$ python -q
>>> import numpy as np
>>> np.set_printoptions(precision=2, suppress=True, linewidth=100)
>>> F = np.array([[0, 0, 0, 0, 0, 2],
...     [0, 2, 0, 3, 0, 0],
...     [0, 0, 0, 0, 0, 0],
...     [1, 0, 0, 0, 0, 0],
...     [0, 0, 0, 0, 0, 0]])
>>> F
array([[0, 0, 0, 0, 0, 2],
       [0, 2, 0, 3, 0, 0],
       [0, 0, 0, 0, 0, 0],
       [1, 0, 0, 0, 0, 0],
       [0, 0, 0, 0, 0, 0]])
>>> np.round(np.linalg.norm(F, "nuc"), 2)
np.float64(6.61)
>>> F[0] @ F[2]
np.int64(0)
>>> np.round(np.linalg.norm(F[0] - F[2]), 2)
np.float64(2.0)
>>> round(np.linalg.norm(F, 1), 2), np.round(np.linalg.norm(F, np.inf), 2)
(np.float64(3.0), np.float64(5.0))
>>> np.linalg.norm(F, axis=0)
array([1., 2., 0., 3., 0., 2.])
>>> np.round(np.linalg.norm(F[0], 1), 2), round(float(np.linalg.norm(F[0], np.inf)), 2)
(np.float64(2.0), 2.0)
>>> np.linalg.norm(F, axis=1).argmax()
np.int64(1)
>>> rank = np.linalg.matrix_rank(F)
>>> rank
np.int64(3)
>>> N = np.linalg.svd(F)[2][rank:].T
>>> [int(np.linalg.matrix_rank(np.delete(F, i, axis=0))) for i in range(5)]
[2, 2, 3, 2, 3]
>>> [int(np.linalg.matrix_rank(F[:i])) for i in range(1, len(F) + 1)]
[1, 2, 2, 3, 3]
>>> np.linalg.matrix_rank(F.T @ F), np.linalg.matrix_rank(F @ F.T)
(np.int64(3), np.int64(3))
>>> np.round(F @ N, 2) + 0
array([[0., 0., 0.],
       [0., 0., 0.],
       [0., 0., 0.],
       [0., 0., 0.],
       [0., 0., 0.]])
>>> [int(np.linalg.matrix_rank(F[:, :j + 1])) for j in range(6)]
[1, 2, 2, 2, 2, 3]
>>> N.shape
(6, 3)
>>> np.allclose(F @ N, 0)
True
>>> np.allclose(F[:-1].T @ np.linalg.lstsq(F[:-1].T, F[-1])[0], F[-1])
True
>>> np.linalg.lstsq(F[:-1].T, F[-1])[2]
np.int32(3)
>>> try:
...     np.linalg.inv(F)
... except np.linalg.LinAlgError as e:
...     print(repr(e))
... 
LinAlgError('Last 2 dimensions of the array must be square')
>>> F @ np.linalg.pinv(F) @ F
array([[0., 0., 0., 0., 0., 2.],
       [0., 2., 0., 3., 0., 0.],
       [0., 0., 0., 0., 0., 0.],
       [1., 0., 0., 0., 0., 0.],
       [0., 0., 0., 0., 0., 0.]])
>>> J = np.load("a.npy")
>>> J
array([[ 0, -3,  3,  1,  0, -2],
       [ 3,  0, -1,  3,  1,  4],
       [-3,  1,  0,  4,  3,  2],
       [-1, -3, -4,  0,  3,  4],
       [ 0, -1, -3, -3,  0,  0],
       [ 2, -4, -2, -4,  0,  0]])
>>> J.ravel(order="F")
array([ 0,  3, -3, -1,  0,  2, -3,  0,  1, -3, -1, -4,  3, -1,  0, -4, -3, -2,  1,  3,  4,  0, -3,
       -4,  0,  1,  3,  3,  0,  0, -2,  4,  2,  4,  0,  0])
>>> J.reshape(2, -1)
array([[ 0, -3,  3,  1,  0, -2,  3,  0, -1,  3,  1,  4, -3,  1,  0,  4,  3,  2],
       [-1, -3, -4,  0,  3,  4,  0, -1, -3, -3,  0,  0,  2, -4, -2, -4,  0,  0]])
>>> J.reshape(6, 7)
Traceback (most recent call last):
  File "<python-input-29>", line 1, in <module>
    J.reshape(6, 7)
    ~~~~~~~~~^^^^^^
ValueError: cannot reshape array of size 36 into shape (6,7)
>>> t3 = J.reshape(6, 2, -1)
>>> t3.shape
(6, 2, 3)
>>> np.einsum("ihd,jhd->hij", t3, t3).shape
(2, 6, 6)
>>> t3.sum(axis=1)
array([[ 1, -3,  1],
       [ 6,  1,  3],
       [ 1,  4,  2],
       [-1,  0,  0],
       [-3, -1, -3],
       [-2, -4, -2]])
>>> t3[:, 0]
array([[ 0, -3,  3],
       [ 3,  0, -1],
       [-3,  1,  0],
       [-1, -3, -4],
       [ 0, -1, -3],
       [ 2, -4, -2]])
